In [1]: import numpy as np

In [2]: np.set_printoptions(precision=3, suppress=True, linewidth=120)

In [3]: def rnd(a):
   ...:     return np.round(a, 3) + 0
   ...: 

In [4]: W0 = np.loadtxt("layer19.csv", delimiter=",")

In [5]: print(rnd(W0))
[[-6.313  3.761 -2.668 -0.649 -3.975  4.76 ]
 [ 7.677  0.958  2.754  1.624  5.468 -0.142]
 [-7.058  2.552 -2.836 -0.975 -4.633  3.635]
 [ 1.675 -6.701  1.213 -0.689  0.401 -7.084]
 [-2.659 -6.592 -0.4   -1.508 -2.611 -6.342]
 [-0.53  -6.926  0.417 -1.148 -1.164 -6.993]
 [ 0.144 -6.918  0.666 -1.017 -0.692 -7.083]
 [-3.067  6.247 -1.687  0.353 -1.425  6.824]
 [-4.099  5.723 -2.023  0.075 -2.205  6.441]
 [-6.691 -3.681 -2.148 -1.845 -5.091 -2.782]
 [ 5.372 -4.783  2.41   0.313  3.201 -5.667]
 [-7.035  2.599 -2.832 -0.963 -4.612  3.68 ]
 [-3.508  6.045 -1.832  0.237 -1.755  6.683]
 [-5.322 -5.198 -1.508 -1.811 -4.31  -4.53 ]
 [-6.784 -3.534 -2.196 -1.841 -5.14  -2.619]
 [ 4.237 -5.639  2.066 -0.035  2.311 -6.375]
 [ 7.053  3.053  2.338  1.82   5.272  2.088]
 [ 6.686 -3.223  2.758  0.802  4.297 -4.265]
 [-4.548 -5.752 -1.172 -1.745 -3.833 -5.208]
 [ 5.265  5.245  1.482  1.807  4.275  4.586]
 [ 7.592  1.5    2.675  1.69   5.47   0.424]
 [ 5.148 -4.978  2.345  0.24   3.023 -5.833]
 [ 7.597  1.475  2.679  1.687  5.471  0.398]
 [-6.922 -3.299 -2.268 -1.832 -5.209 -2.358]
 [ 3.671  6.218  0.807  1.647  3.274  5.812]
 [ 4.079  6.019  0.975  1.695  3.537  5.55 ]
 [-1.888 -6.779 -0.098 -1.388 -2.095 -6.645]
 [-6.18   3.931 -2.633 -0.597 -3.862  4.914]]

In [6]: [round(float(x), 3) for x in np.linalg.svd(W0, compute_uv=False)[:3]]
Out[6]: [37.78, 37.05, 0.0]

In [7]: left, sig, Vh = np.linalg.svd(W0)

In [8]: rnd(sig)
Out[8]: array([37.78, 37.05,  0.  ,  0.  ,  0.  ,  0.  ])

In [9]: np.argmax(sig[:-1] / (sig[1:] + 1e-6)) + 1
Out[9]: np.int64(2)

In [10]: M2 = left[:, :2] @ np.diag(sig[:2]) @ Vh[:2]

In [11]: rnd(np.linalg.norm(W0 - M2) / np.linalg.norm(W0))
Out[11]: np.float64(0.0)

In [12]: rnd(np.abs(W0 - M2).max())
Out[12]: np.float64(0.0)
